>>> import numpy as np
>>> np.set_printoptions(suppress=True, linewidth=140)
>>> J = np.load("layer5.npy")
>>> J
array([[-3,  1,  0,  2,  3,  0,  2],
       [ 3,  3, -3, -3,  0, -3, -2],
       [ 0,  1, -3, -3,  0,  2,  1],
       [ 0,  3,  0, -3, -1,  2, -3],
       [ 0,  1, -3, -3,  0,  2,  1]])
>>> # rows and columns are dependent
>>> print(np.allclose(J[:-1].T @ np.linalg.lstsq(J[:-1].T, J[-1])[0], J[-1]))
True
>>> np.round(J @ np.linalg.pinv(J) @ J, 1) + 0
array([[-3.,  1.,  0.,  2.,  3.,  0.,  2.],
       [ 3.,  3., -3., -3.,  0., -3., -2.],
       [ 0.,  1., -3., -3.,  0.,  2.,  1.],
       [ 0.,  3.,  0., -3., -1.,  2., -3.],
       [ 0.,  1., -3., -3.,  0.,  2.,  1.]])
>>> round(np.trace(np.linalg.pinv(J) @ J), 1)
np.float64(4.0)
>>> U, sig, Vh = np.linalg.svd(J)
>>> V = Vh[:(sig > 1e-8).sum()]
>>> rng = np.random.default_rng(54615)
>>> vec = J[1] + -2 * J[0] + rng.integers(2) * np.eye(7)[1]
>>> vec
array([ 9.,  2., -3., -7., -6., -3., -6.])
>>> np.allclose(V.T @ V @ vec, vec)
False
>>> np.linalg.matrix_rank(np.vstack([J, vec]))
np.int64(5)
>>> round(np.linalg.norm(vec - V.T @ V @ vec), 1)
np.float64(0.6)
>>> np.round(V.T @ V, 1)
array([[ 0.5, -0.2, -0.1, -0.2, -0.3, -0.3, -0.1],
       [-0.2,  0.7, -0.1, -0.2,  0.3, -0.1, -0.3],
       [-0.1, -0.1,  0.6,  0.3, -0.1,  0.1, -0.3],
       [-0.2, -0.2,  0.3,  0.5,  0.2, -0.2,  0.1],
       [-0.3,  0.3, -0.1,  0.2,  0.4, -0.2,  0.2],
       [-0.3, -0.1,  0.1, -0.2, -0.2,  0.8,  0.1],
       [-0.1, -0.3, -0.3,  0.1,  0.2,  0.1,  0.6]])
>>> feats = np.array([[-0.9, 0.7, -0.7, -0.3, 2.2, -0.5, -0.7],
...     [-0.9, -1.4, 0.1, -0.4, 0.5, -1.9, -1.7],
...     [-0.1, -1.6, -0.7, 0.2, 1.3, 0.1, 1.2]])
>>> B = np.array([[-1, 0], [1, -2], [0, 1], [0, -2], [1, -2], [-1, 0], [2, -2]])
>>> np.linalg.matrix_rank(np.vstack([feats, B.T]))
np.int64(5)
>>> np.round(feats @ B, 1)
array([[ 2.9, -4.5],
       [-1.5,  6.1],
       [ 2.1, -2.9]])
>>> np.round(np.einsum("ij,ij->i", feats, feats), 1)
array([7.5, 9.7, 6.2])
>>> def softmax(z):
...     e = np.exp(z - z.max(axis=-1, keepdims=True))
...     return e / e.sum(axis=-1, keepdims=True)
... 
>>> np.round(softmax(feats[0] + 5), 1) + 0
array([0. , 0.1, 0. , 0.1, 0.7, 0. , 0. ])
>>> np.round(softmax(10 * feats[0]), 1) + 0
array([0., 0., 0., 0., 1., 0., 0.])
>>> S = feats @ feats.T / np.sqrt(7)
>>> np.round(softmax(S + np.triu(np.full(S.shape, -np.inf), 1)), 1)
array([[1. , 0. , 0. ],
       [0.1, 0.9, 0. ],
       [0.1, 0.1, 0.8]])
>>> np.round(softmax(S)[0] @ feats, 1)
array([-0.8,  0.2, -0.6, -0.3,  1.9, -0.7, -0.7])
>>> W = np.array([[3, 2, -3, 2, -1, -2],
...     [3, 2, -1, 1, 3, -1],
...     [0, 3, 0, 3, -1, -1],
...     [-3, -2, 3, -1, 3, -1],
...     [-1, 3, -2, -1, 1, 2],
...     [-1, 0, 2, -2, -2, 1],
...     [0, 3, 1, -1, -3, -2]])
>>> b = np.array([0, 0, 0, 1, 2, 0])
>>> H = np.maximum(feats @ W + b, 0)
>>> print((H > 0).astype(int))
[[0 1 0 0 1 1]
 [0 0 0 1 1 1]
 [0 1 1 0 0 1]]
>>> H.round(1)
array([[ 0. ,  2.6,  0. ,  0. , 10.1,  7.4],
       [ 0. ,  0. ,  0. ,  3.5,  6.8,  6. ],
       [ 0. ,  1.6,  1.3,  0. ,  0. ,  2.6]])
>>> basis = np.array([[2, 5, 2], [2, 9, 6], [3, 7, 4], [7, 8, 0], [1, 4, 5], [8, 3, 2]])
>>> (H @ basis).round(6).argmax(axis=1)
array([1, 0, 1])
>>> np.round(H @ basis, 1)
array([[74.5, 86. , 80.9],
       [79.3, 73.2, 46. ],
       [27.9, 31.3, 20. ]])
>>> W @ basis
array([[ -2,  18,  -3],
       [  9,  43,  27],
       [ 18,  44,  11],
       [-13, -11,   7],
       [  8,  10,  17],
       [ -4, -12,  -2],
       [-17,   8,   3]])
>>> arr = np.array([[0.8, 0.5, -4.3, -2.0, 1.5, -1.1],
...     [4.7, 3.1, -0.9, 1.5, 0.8, -0.3],
...     [-1.4, -1.8, 1.1, -1.4, 0.8, -5.1],
...     [-3.3, -5.9, -0.1, 1.5, -2.5, 3.7],
...     [-2.0, 1.8, -1.0, 0.8, -0.1, 0.5],
...     [1.3, 2.1, 1.2, 1.5, 2.7, 1.3]])
>>> C2 = arr.T @ arr
>>> np.linalg.matrix_rank(C2)
np.int64(6)
>>> np.round(np.diag(C2), 1)
array([41.3, 55.6, 23. , 13.4, 17.1, 42.9])
>>> r0 = np.array([0, 0, 1, 1, -1, -3])
>>> B = arr + np.outer(r0, np.eye(6)[1])
>>> np.linalg.matrix_rank(B - arr)
np.int64(1)
>>> round(np.linalg.det(B) / np.linalg.det(arr), 1), round(1 + np.linalg.solve(arr, r0)[1], 1)
(np.float64(0.8), np.float64(0.8))
>>> B.round(1)
array([[ 0.8,  0.5, -4.3, -2. ,  1.5, -1.1],
       [ 4.7,  3.1, -0.9,  1.5,  0.8, -0.3],
       [-1.4, -0.8,  1.1, -1.4,  0.8, -5.1],
       [-3.3, -4.9, -0.1,  1.5, -2.5,  3.7],
       [-2. ,  0.8, -1. ,  0.8, -0.1,  0.5],
       [ 1.3, -0.9,  1.2,  1.5,  2.7,  1.3]])
>>> E = np.load("x.npy")
>>> E
array([[-2,  2, -1],
       [ 0,  2,  0],
       [ 0,  2,  0],
       [-1,  3,  2],
       [-1, -2,  1],
       [ 3,  1, -1]])
>>> # row 2 repeats row 1
>>> proj = E @ np.linalg.solve(E.T @ E, E.T)
>>> np.round((np.eye(6) - proj) @ E, 1) + 0
array([[0., 0., 0.],
       [0., 0., 0.],
       [0., 0., 0.],
       [0., 0., 0.],
       [0., 0., 0.],
       [0., 0., 0.]])
>>> proj.round(1) + 0
array([[ 0.8,  0.1,  0.1, -0.1, -0.2, -0.2],
       [ 0.1,  0.2,  0.2,  0.2, -0.2,  0.1],
       [ 0.1,  0.2,  0.2,  0.2, -0.2,  0.1],
       [-0.1,  0.2,  0.2,  0.9,  0. , -0.1],
       [-0.2, -0.2, -0.2,  0. ,  0.3, -0.3],
       [-0.2,  0.1,  0.1, -0.1, -0.3,  0.7]])
>>> np.unravel_index(np.abs(E).argmax(), E.shape)
(np.int64(3), np.int64(1))
>>> vec = np.array([-1, 0, 2, -1, 1, -2])
>>> target = arr @ vec
>>> target.round(1)
array([-3.7, -6.6, 16. , -8.3, -1.9, -0.3])
>>> np.round(np.linalg.solve(arr, -1 * target), 1) + 0
array([ 1.,  0., -2.,  1., -1.,  2.])
>>> B = np.array([[2, -1, -2], [-2, 1, -2], [-3, -2, 2], [-2, 3, 2], [-1, 3, -3]])
>>> basis = np.array([[9, 0, 5, 0, 3, 5, 3], [1, 3, 8, 7, 2, 1, 8], [9, 4, 2, 9, 5, 4, 5]])
>>> W0 = B @ basis + 0.3 * rng.normal(size=(5, 7))
>>> W0.round(1)
array([[ -0.7, -11.3,  -1.7, -25.2,  -5.2,   0.8, -11.9],
       [-35.5,  -4.7,  -6. , -10.9, -14. , -17.1,  -7.9],
       [-11.6,   1.7, -26.8,   4.4,  -3.1,  -9. , -15.3],
       [  3.2,  17.3,  17.8,  39. ,   9.7,   1.2,  27.7],
       [-33. ,  -2.4,  12.9,  -6.3, -11.8, -14.3,   5.8]])
>>> U, sig, Vh = np.linalg.svd(W0)
>>> print(sig.round(1))
[71.  51.3 33.7  0.6  0.2]
>>> np.argmax(sig[:-1] / (sig[1:] + 1e-6)) + 1
np.int64(3)
>>> B = U[:, :3] @ np.diag(sig[:3]) @ Vh[:3]
>>> round(np.linalg.norm(W0 - B, 2), 1), round(float(sig[3]), 1)
(np.float64(0.6), 0.6)
>>> np.linalg.matrix_rank(B)
np.int64(3)
>>> np.linalg.matrix_rank(W0, rtol=0.05)
np.int64(3)
>>> round(float(np.linalg.norm(W0 - B) / np.linalg.norm(W0)), 1)
0.0
>>> print(round(float(np.abs(W0 - B).max()), 1))
0.3
>>> Q, V = np.linalg.qr(arr[:, :3])[0], np.linalg.qr(arr[:, 3:])[0]
>>> sig = np.linalg.svd(Q.T @ V, compute_uv=False)
>>> print(sig.round(1) + 0)
[0.8 0.6 0. ]
>>> round(float(np.linalg.norm(Q @ Q.T - V @ V.T, 2)), 1)
1.0
>>> B = W0 / np.sqrt((W0 ** 2).mean(axis=1, keepdims=True))
>>> np.linalg.matrix_rank(B) == np.linalg.matrix_rank(W0)
np.True_
>>> print(np.linalg.matrix_rank(W0 - W0.mean(axis=1, keepdims=True)))
5
>>> C2 = W0.T @ W0
>>> np.linalg.matrix_rank(C2)
np.int64(5)
>>> print(np.round(np.linalg.eigvalsh(C2)[::-1], 1) + 0)
[5036.9 2630.8 1138.3    0.4    0.     0.     0. ]
>>> (W0 @ W0.T).shape
(5, 5)
>>> [round(float(x), 1) for x in np.linalg.svd(W0, compute_uv=False)[:3]]
[71.0, 51.3, 33.7]
>>> X = np.array([[0.7, 0.0, -0.1, -0.1],
...     [-0.7, 0.4, 0.0, 0.0],
...     [0.5, -1.1, -1.3, 0.7],
...     [2.5, 0.4, -0.9, -1.4],
...     [0.4, 1.5, -0.5, 2.4],
...     [0.6, 0.0, 0.0, -0.2]])
>>> z = rng.permutation(4)
>>> B = X[:, z] * rng.choice([-1, 1], 4)
>>> B
array([[ 0.7, -0.1, -0. ,  0.1],
       [-0.7,  0. , -0.4, -0. ],
       [ 0.5,  0.7,  1.1,  1.3],
       [ 2.5, -1.4, -0.4,  0.9],
       [ 0.4,  2.4, -1.5,  0.5],
       [ 0.6, -0.2, -0. , -0. ]])
>>> U, _, Vh = np.linalg.svd(X.T @ B)
>>> np.round(U @ Vh, 1) + 0
array([[ 1.,  0.,  0.,  0.],
       [ 0.,  0., -1.,  0.],
       [ 0.,  0.,  0., -1.],
       [ 0.,  1.,  0.,  0.]])
>>> blk = np.stack([B, -2 * B, B[::-1]])
>>> np.round(np.linalg.norm(blk, axis=(1, 2)), 1)
array([4.8, 9.5, 4.8])
>>> np.round(np.einsum("bij,cij->bc", blk, blk), 1)
array([[ 22.8, -45.6,   3.5],
       [-45.6,  91.2,  -7. ],
       [  3.5,  -7. ,  22.8]])
>>> blk.shape
(3, 6, 4)
>>> np.round(blk.sum(axis=0), 1)
array([[-0.1, -0.1,  0. , -0.1],
       [ 1.1,  2.4, -1.1,  0.5],
       [ 2. , -2.1, -1.5, -0.4],
       [-2. ,  2.1,  1.5,  0.4],
       [-1.1, -2.4,  1.1, -0.5],
       [ 0.1,  0.1,  0. ,  0.1]])
>>> print((blk @ B.T).shape)
(3, 6, 6)
